>>> import numpy as np
>>> np.set_printoptions(precision=2, suppress=True, linewidth=200)
>>> W0 = np.loadtxt("mat.csv", delimiter=",")
>>> W0
array([[  6.72,  -6.1 ,  -4.71],
       [  3.73,   2.46, -18.07],
       [ -0.23,   1.95,  -3.35],
       [ -4.46,   3.01,   6.08],
       [ -4.77,   5.38,   1.45],
       [ -3.67,   2.55,   4.87],
       [ -2.08,  -1.34,  13.69],
       [ -4.16,   4.23,   2.55],
       [  2.77,   0.17,  -9.76],
       [  1.27,   5.16, -19.  ],
       [ -7.15,   5.62,   8.78],
       [ -1.82,   2.19,  -0.48]])
>>> d = np.linalg.norm(W0[:, None] - W0[None], axis=-1)
>>> print(d[:5, :5])
[[ 0.   16.15 10.72 18.01 17.37]
 [16.15  0.   15.25 25.51 21.49]
 [10.72 15.25  0.   10.39  7.44]
 [18.01 25.51 10.39  0.    5.21]
 [17.37 21.49  7.44  5.21  0.  ]]
>>> d.shape
(12, 12)
>>> np.linalg.norm(W0, axis=1)
array([10.23, 18.61,  3.88,  8.12,  7.33,  6.61, 13.91,  6.46, 10.15, 19.73, 12.64,  2.89])
>>> print(np.linalg.matrix_rank(d ** 2))
5
>>> d[2].round(6).argsort(kind="stable")[:4]
array([ 2, 11,  8,  4])
>>> d[2]
array([10.72, 15.25,  0.  , 10.39,  7.44,  8.93, 17.45,  7.45,  7.3 , 16.05, 14.44,  3.29])
>>> np.flatnonzero(d[2] < d.mean() / 2)
array([ 2, 11])
>>> z = W0[:, 1] > np.median(W0[:, 1])
>>> r0 = W0[z].mean(axis=0) - W0[~z].mean(axis=0)
>>> print(((W0 - W0.mean(axis=0)) @ r0 > 0).astype(int))
[0 0 0 1 1 1 1 1 0 0 1 1]
>>> print(np.argsort(-np.abs(r0).round(6), kind="stable"))
[0 2 1]
>>> basis = W0[[6, 5]].astype(float)
>>> for _ in range(7):
...     z = np.linalg.norm(W0[:, None] - basis, axis=-1).argmin(axis=1)
...     basis = np.array([W0[z == j].mean(axis=0) for j in range(2)])
... 
>>> z
array([1, 1, 1, 0, 0, 0, 0, 0, 1, 1, 0, 0])
>>> print(np.bincount(z))
[7 5]
>>> basis
array([[ -4.02,   3.09,   5.28],
       [  2.85,   0.73, -10.98]])
>>> np.linalg.cond(W0) > 100
np.False_
>>> print(np.linalg.matrix_rank(W0, rtol=0.1))
2
>>> Y = W0 / np.linalg.norm(W0, axis=1)
Traceback (most recent call last):
  File "<python-input-23>", line 1, in <module>
    Y = W0 / np.linalg.norm(W0, axis=1)
        ~~~^~~~~~~~~~~~~~~~~~~~~~~~~~~~
ValueError: operands could not be broadcast together with shapes (12,3) (12,) 
>>> Y = W0 / np.linalg.norm(W0, axis=1, keepdims=True)
>>> cov = Y @ Y.T
>>> (cov - 2 * np.eye(12)).round(6).argmax(axis=1)
array([8, 8, 9, 5, 7, 3, 3, 4, 1, 1, 5, 4])
>>> np.argwhere(np.triu(np.abs(cov) > 0.95, 1))
array([[ 0,  4],
       [ 0,  7],
       [ 0, 10],
       [ 1,  6],
       [ 1,  8],
       [ 1,  9],
       [ 2,  9],
       [ 3,  5],
       [ 3, 10],
       [ 4,  7],
       [ 5, 10],
       [ 6,  8],
       [ 6,  9]])
>>> np.linalg.norm(Y, axis=1)
array([1., 1., 1., 1., 1., 1., 1., 1., 1., 1., 1., 1.])
>>> print(np.round(np.degrees(np.arccos(np.clip(cov[11, 7], -1, 1))), 2))
33.16
>>> arr = np.loadtxt("out19.csv", delimiter=",")
>>> arr
array([[ 0.43, -0.08, -2.13],
       [-0.01, -0.02, -1.01],
       [-0.13, -0.17,  1.58],
       [ 0.63,  0.  ,  1.76],
       [-0.64, -0.09, -0.03],
       [ 0.89, -0.05, -0.56],
       [ 0.45,  0.1 , -2.78],
       [-0.38, -0.07,  0.73],
       [ 0.87, -0.29,  3.34],
       [-0.68,  0.21, -1.35],
       [-0.08, -0.07, -4.06],
       [ 0.24,  0.04, -3.56],
       [ 0.13, -0.09, -2.95],
       [ 0.  , -0.05,  1.96],
       [ 0.44,  0.08, -4.87],
       [-0.16,  0.12, -0.75],
       [ 0.26, -0.11,  1.29],
       [-1.06,  0.05,  0.66],
       [ 0.9 , -0.06,  2.13],
       [-0.48, -0.11,  4.83],
       [-0.01,  0.16, -0.96],
       [-0.2 ,  0.12, -2.31],
       [ 1.01, -0.05, -0.05],
       [ 0.01, -0.14, -2.2 ]])
>>> # column 2 dominates
>>> U, sv, Vt = np.linalg.svd(W0, full_matrices=False)
>>> print(np.abs(U[:, 0]).round(6).argmax())
9
>>> np.cumsum(sv ** 2) / np.sum(sv ** 2)
array([0.81, 1.  , 1.  ])
>>> print(np.round(U.T @ W0 @ Vt.T, 2) + 0)
[[35.19  0.    0.  ]
 [ 0.   16.91  0.  ]
 [ 0.    0.    0.83]]
>>> np.round(Vt @ Vt.T, 2) + 0
array([[1., 0., 0.],
       [0., 1., 0.],
       [0., 0., 1.]])
>>> np.round(U.T @ U, 2) + 0
array([[1., 0., 0.],
       [0., 1., 0.],
       [0., 0., 1.]])
